$ ipython --no-banner

In [1]: import numpy as np

In [2]: np.set_printoptions(precision=2, suppress=True, linewidth=100, floatmode="fixed")

In [3]: m1 = np.loadtxt("m.csv", delimiter=",")

In [4]: print(m1)
[[ 5.02 -5.09 15.26]
 [ 6.46 -5.02 15.61]
 [ 3.36 -4.79 16.01]
 [ 4.79 -3.53 15.49]
 [ 6.54 -5.14 15.26]
 [ 6.15 -5.72 14.24]
 [ 3.92 -5.44 14.20]
 [ 4.84 -5.37 14.08]
 [ 5.29 -6.20 14.62]
 [ 5.79 -5.03 15.57]
 [ 4.83 -4.99 15.01]
 [ 5.37 -5.98 16.06]
 [ 4.20 -4.71 15.69]
 [ 4.88 -4.44 15.10]
 [ 4.13 -5.60 15.63]
 [ 3.24 -6.78 14.99]
 [ 4.40 -5.86 13.04]
 [ 4.48 -5.68 13.86]
 [ 5.95 -4.42 15.71]
 [ 5.38 -3.16 15.61]
 [ 5.26 -4.98 16.60]
 [ 5.77 -4.81 14.29]
 [ 4.14 -6.70 16.33]
 [ 3.30 -2.87 13.59]
 [ 6.46 -6.82 15.51]
 [ 6.63 -4.39 15.89]
 [ 5.66 -6.69 14.67]
 [ 3.63 -3.53 13.60]
 [ 3.72 -4.98 14.23]
 [ 4.58 -4.59 15.98]]

In [5]: r0 = np.array([2, -5, 4])

In [6]: print(np.polyval(r0, m1[27]))
[ 12.20  46.57 305.92]

In [7]: print(np.cross(m1[27, :3], m1[5, :3]))
[27.52 31.95  0.95]

In [8]: dist = np.linalg.norm(m1[:, None] - m1[None], axis=-1)

In [9]: print(np.unravel_index(dist.round(6).argmax(), dist.shape))
(np.int64(23), np.int64(24))

In [10]: M = np.array([[7, 12, 7, 6], [0, 2, 0, 1], [9, 12, 2, 6]])

In [11]: print(M)
[[ 7 12  7  6]
 [ 0  2  0  1]
 [ 9 12  2  6]]

In [12]: left, s, Vt = np.linalg.svd(M, full_matrices=False)

In [13]: print(np.abs(Vt[0]))
[0.49 0.74 0.28 0.37]

In [14]: print(np.abs(left[:, 0]).round(6).argmax())
0

In [15]: print(round(np.sqrt((s ** 2).sum()), 2), round(float(np.linalg.norm(M)), 2))
23.41 23.41

In [16]: print(left.shape, s.shape, Vt.shape)
(3, 3) (3,) (3, 4)

In [17]: print(np.allclose(left * s @ Vt, M))
True

In [18]: K = np.loadtxt("out9.csv", delimiter=",")

In [19]: print(K)
[[  8.60   3.95  17.68]
 [ 15.85   1.33   1.27]
 [ -8.00   0.50   2.70]
 [ 31.02   6.09 -11.10]
 [-22.64  11.49  20.65]
 [-33.83  -4.07  -0.96]
 [  3.18   8.39  26.78]
 [  9.25  -4.45   0.74]
 [ -0.94 -20.79 -15.55]
 [ 18.00   1.69  -1.33]
 [ -3.67  12.09   3.97]
 [-31.59  -3.51 -16.51]
 [-26.82 -18.02 -17.77]
 [-30.88   0.55  21.46]
 [-35.35   1.23  -9.79]
 [ 20.52  15.23   5.57]
 [  1.93 -22.38   2.05]
 [ -0.26  -8.99 -24.90]
 [ 14.62  -2.96 -18.48]
 [ 17.25  12.12 -10.45]
 [  8.32  -7.75  -8.37]
 [-10.53 -10.43   5.07]]

In [20]: out = K / np.sqrt((K ** 2).mean(axis=1, keepdims=True))

In [21]: print(np.linalg.matrix_rank(out) == np.linalg.matrix_rank(K))
True
